$ ipython --no-banner

In [1]: import numpy as np

In [2]: from numpy import linalg as LA

In [3]: np.set_printoptions(precision=2, suppress=True, linewidth=160, sign=" ")

In [4]: A = np.array([[0, -5, 1, -4, -4, 3, -2],
   ...:     [0, -3, 3, 1, 0, -5, 0],
   ...:     [0, 0, 3, 4, -3, 4, 2],
   ...:     [0, 0, 0, 0, -4, -4, 5],
   ...:     [0, 0, 0, 0, 3, -5, -4],
   ...:     [0, 0, 0, 0, 0, 4, -2],
   ...:     [0, 0, 0, 0, 0, 0, 1]])

In [5]: A @ A
Out[5]: 
array([[  0,  15, -12,  -1,   1,  77, -10],
       [  0,   9,   0,   9, -13,   3,  21],
       [  0,   0,   9,  12, -34,  27,  32],
       [  0,   0,   0,   0, -12,   4,  29],
       [  0,   0,   0,   0,   9, -35,  -6],
       [  0,   0,   0,   0,   0,  16, -10],
       [  0,   0,   0,   0,   0,   0,   1]])

In [6]: LA.matrix_rank(A - A[0, 0] * np.eye(7))
Out[6]: np.int64(6)

In [7]: np.round(LA.norm(A, 2) / LA.norm(A), 2)
Out[7]: np.float64(0.63)

In [8]: LA.matrix_rank(A, rtol=0.1)
Out[8]: np.int64(5)

In [9]: LA.cond(A) > 100
Out[9]: np.True_

In [10]: np.round(np.trace(LA.pinv(A) @ A), 2)
Out[10]: np.float64(6.0)

In [11]: np.abs(np.diag(LA.qr(A)[1])) > 1e-9
Out[11]: array([False,  True,  True, False,  True,  True,  True])

In [12]: LA.lstsq(A[:-1].T, A[-1])[2]
Out[12]: np.int32(6)

In [13]: feats = np.load("arr.npy")

In [14]: feats
Out[14]: 
array([[ 6.,  5.,  5.,  0.,  0.,  0.,  0.,  0.],
       [ 5.,  6.,  5.,  0.,  0.,  0.,  0.,  0.],
       [ 5.,  5.,  6.,  0.,  0.,  0.,  0.,  0.],
       [ 0.,  0.,  0.,  6.,  0.,  0.,  0.,  5.],
       [ 0.,  0.,  0.,  0.,  6.,  5.,  5.,  0.],
       [ 0.,  0.,  0.,  0.,  5.,  6.,  5.,  0.],
       [ 0.,  0.,  0.,  0.,  5.,  5.,  6.,  0.],
       [ 0.,  0.,  0.,  5.,  0.,  0.,  0.,  6.]])

In [15]: r = LA.matrix_rank(A)

In [16]: r
Out[16]: np.int64(6)

In [17]: null = LA.svd(A)[2][r:].T

In [18]: [int(LA.matrix_rank(A[:, :j + 1])) for j in range(7)]
Out[18]: [0, 1, 2, 3, 4, 5, 6]

In [19]: null[:, 0] / null[np.abs(null[:, 0]).round(6).argmax(), 0]
Out[19]: array([ 1.,  0.,  0.,  0.,  0.,  0.,  0.])

In [20]: [int(LA.matrix_rank(np.delete(A, i, axis=0))) for i in range(7)]
Out[20]: [5, 5, 5, 6, 6, 6, 6]

In [21]: np.allclose(A @ null, 0)
Out[21]: True

In [22]: null.shape
Out[22]: (7, 1)

In [23]: [int(LA.matrix_rank(A[:i])) for i in range(1, len(A) + 1)]
Out[23]: [1, 2, 3, 4, 5, 6, 6]

In [24]: null @ null.T
Out[24]: 
array([[ 1.,  0.,  0.,  0.,  0.,  0.,  0.],
       [ 0.,  0.,  0.,  0.,  0.,  0.,  0.],
       [ 0.,  0.,  0.,  0.,  0.,  0.,  0.],
       [ 0.,  0.,  0.,  0.,  0.,  0.,  0.],
       [ 0.,  0.,  0.,  0.,  0.,  0.,  0.],
       [ 0.,  0.,  0.,  0.,  0.,  0.,  0.],
       [ 0.,  0.,  0.,  0.,  0.,  0.,  0.]])

In [25]: evals, vecs = LA.eigh(feats)

In [26]: x = np.array([3, 1, 2, 2, 3, 1, 3, 3])

In [27]: vecs * np.maximum(evals, 0) @ vecs.T
Out[27]: 
array([[ 6.,  5.,  5.,  0.,  0.,  0.,  0.,  0.],
       [ 5.,  6.,  5.,  0.,  0.,  0.,  0.,  0.],
       [ 5.,  5.,  6.,  0.,  0.,  0.,  0.,  0.],
       [ 0.,  0.,  0.,  6.,  0.,  0.,  0.,  5.],
       [ 0.,  0.,  0.,  0.,  6.,  5.,  5.,  0.],
       [ 0.,  0.,  0.,  0.,  5.,  6.,  5.,  0.],
       [ 0.,  0.,  0.,  0.,  5.,  5.,  6.,  0.],
       [ 0.,  0.,  0.,  5.,  0.,  0.,  0.,  6.]])

In [28]: x @ feats @ x
Out[28]: np.float64(596.0)

In [29]: round(float(x @ feats @ x / (x @ x)), 2), evals[0], round(evals[-1], 2)
Out[29]: (12.96, np.float64(1.0), np.float64(16.0))

In [30]: LA.eigvalsh(feats[1:, 1:])
Out[30]: array([  1.,   1.,   1.,   1.,  11.,  11.,  16.])

In [31]: low = LA.cholesky(feats)

In [32]: low @ low.T
Out[32]: 
array([[ 6.,  5.,  5.,  0.,  0.,  0.,  0.,  0.],
       [ 5.,  6.,  5.,  0.,  0.,  0.,  0.,  0.],
       [ 5.,  5.,  6.,  0.,  0.,  0.,  0.,  0.],
       [ 0.,  0.,  0.,  6.,  0.,  0.,  0.,  5.],
       [ 0.,  0.,  0.,  0.,  6.,  5.,  5.,  0.],
       [ 0.,  0.,  0.,  0.,  5.,  6.,  5.,  0.],
       [ 0.,  0.,  0.,  0.,  5.,  5.,  6.,  0.],
       [ 0.,  0.,  0.,  5.,  0.,  0.,  0.,  6.]])

In [33]: feats / np.sqrt(np.outer(np.diag(feats), np.diag(feats)))
Out[33]: 
array([[ 1.  ,  0.83,  0.83,  0.  ,  0.  ,  0.  ,  0.  ,  0.  ],
       [ 0.83,  1.  ,  0.83,  0.  ,  0.  ,  0.  ,  0.  ,  0.  ],
       [ 0.83,  0.83,  1.  ,  0.  ,  0.  ,  0.  ,  0.  ,  0.  ],
       [ 0.  ,  0.  ,  0.  ,  1.  ,  0.  ,  0.  ,  0.  ,  0.83],
       [ 0.  ,  0.  ,  0.  ,  0.  ,  1.  ,  0.83,  0.83,  0.  ],
       [ 0.  ,  0.  ,  0.  ,  0.  ,  0.83,  1.  ,  0.83,  0.  ],
       [ 0.  ,  0.  ,  0.  ,  0.  ,  0.83,  0.83,  1.  ,  0.  ],
       [ 0.  ,  0.  ,  0.  ,  0.83,  0.  ,  0.  ,  0.  ,  1.  ]])

In [34]: x = np.array([8, -5, -6, 7, -1, -6, -3, 1])

In [35]: h1 = np.maximum(feats @ x, 0)

In [36]: h1
Out[36]: array([  0.,   0.,   0.,  47.,   0.,   0.,   0.,  41.])

In [37]: np.tanh(feats @ x)
Out[37]: array([-1., -1., -1.,  1., -1., -1., -1.,  1.])

In [38]: f = np.array([-1, -3, 4, 4, 7, 4, -4, 4, -6, 9])

In [39]: arr = np.array([np.roll(f, i) for i in range(10)])

In [40]: arr
Out[40]: 
array([[-1, -3,  4,  4,  7,  4, -4,  4, -6,  9],
       [ 9, -1, -3,  4,  4,  7,  4, -4,  4, -6],
       [-6,  9, -1, -3,  4,  4,  7,  4, -4,  4],
       [ 4, -6,  9, -1, -3,  4,  4,  7,  4, -4],
       [-4,  4, -6,  9, -1, -3,  4,  4,  7,  4],
       [ 4, -4,  4, -6,  9, -1, -3,  4,  4,  7],
       [ 7,  4, -4,  4, -6,  9, -1, -3,  4,  4],
       [ 4,  7,  4, -4,  4, -6,  9, -1, -3,  4],
       [ 4,  4,  7,  4, -4,  4, -6,  9, -1, -3],
       [-3,  4,  4,  7,  4, -4,  4, -6,  9, -1]])

In [41]: Y = arr / LA.norm(arr, axis=1, keepdims=True)

In [42]: C2 = Y @ Y.T

In [43]: (C2 - 2 * np.eye(10)).round(6).argmax(axis=1)
Out[43]: array([ 5,  6,  7,  8,  9,  0,  1,  2,  3,  4])

In [44]: LA.norm(Y, axis=1)
Out[44]: array([ 1.,  1.,  1.,  1.,  1.,  1.,  1.,  1.,  1.,  1.])

In [45]: (np.abs(C2) > 0.9).astype(int)
Out[45]: 
array([[ 1,  0,  0,  0,  0,  0,  0,  0,  0,  0],
       [ 0,  1,  0,  0,  0,  0,  0,  0,  0,  0],
       [ 0,  0,  1,  0,  0,  0,  0,  0,  0,  0],
       [ 0,  0,  0,  1,  0,  0,  0,  0,  0,  0],
       [ 0,  0,  0,  0,  1,  0,  0,  0,  0,  0],
       [ 0,  0,  0,  0,  0,  1,  0,  0,  0,  0],
       [ 0,  0,  0,  0,  0,  0,  1,  0,  0,  0],
       [ 0,  0,  0,  0,  0,  0,  0,  1,  0,  0],
       [ 0,  0,  0,  0,  0,  0,  0,  0,  1,  0],
       [ 0,  0,  0,  0,  0,  0,  0,  0,  0,  1]])

In [46]: M = np.load("a.npy")

In [47]: M
Out[47]: 
array([[-1.7 , -0.02,  4.7 ],
       [-0.59, -2.39,  4.35],
       [-0.96, -1.71,  4.6 ],
       [ 0.08,  3.18, -3.86],
       [ 1.69,  0.03, -4.71],
       [ 1.35,  0.87, -4.73],
       [-2.25,  1.93,  4.03],
       [ 1.87, -4.64,  0.14],
       [-0.7 ,  4.11, -2.75],
       [ 2.32, -2.28, -3.8 ],
       [ 2.17, -4.41, -0.94],
       [-1.89,  0.56,  4.59],
       [-1.16,  4.47, -1.91],
       [ 1.04, -4.4 ,  2.14],
       [-0.25,  3.61, -3.45],
       [-2.4 ,  3.52,  2.62],
       [-2.41,  3.23,  2.96],
       [-1.98,  4.58,  0.24]])

In [48]: r = LA.matrix_rank(M)

In [49]: r
Out[49]: np.int64(2)

In [50]: null = LA.svd(M)[2][r:].T

In [51]: np.allclose(M @ null, 0)
Out[51]: True

In [52]: [int(LA.matrix_rank(M[:i])) for i in range(1, len(M) + 1)]
Out[52]: [1, 2, 2, 2, 2, 2, 2, 2, 2, 2, 2, 2, 2, 2, 2, 2, 2, 2]

In [53]: np.round(M @ null, 2) + 0
Out[53]: 
array([[ 0.],
       [ 0.],
       [ 0.],
       [ 0.],
       [ 0.],
       [ 0.],
       [ 0.],
       [ 0.],
       [ 0.],
       [ 0.],
       [ 0.],
       [ 0.],
       [ 0.],
       [ 0.],
       [ 0.],
       [ 0.],
       [ 0.],
       [ 0.]])

In [54]: LA.matrix_rank(M.T @ M), LA.matrix_rank(M @ M.T)
Out[54]: (np.int64(2), np.int64(2))
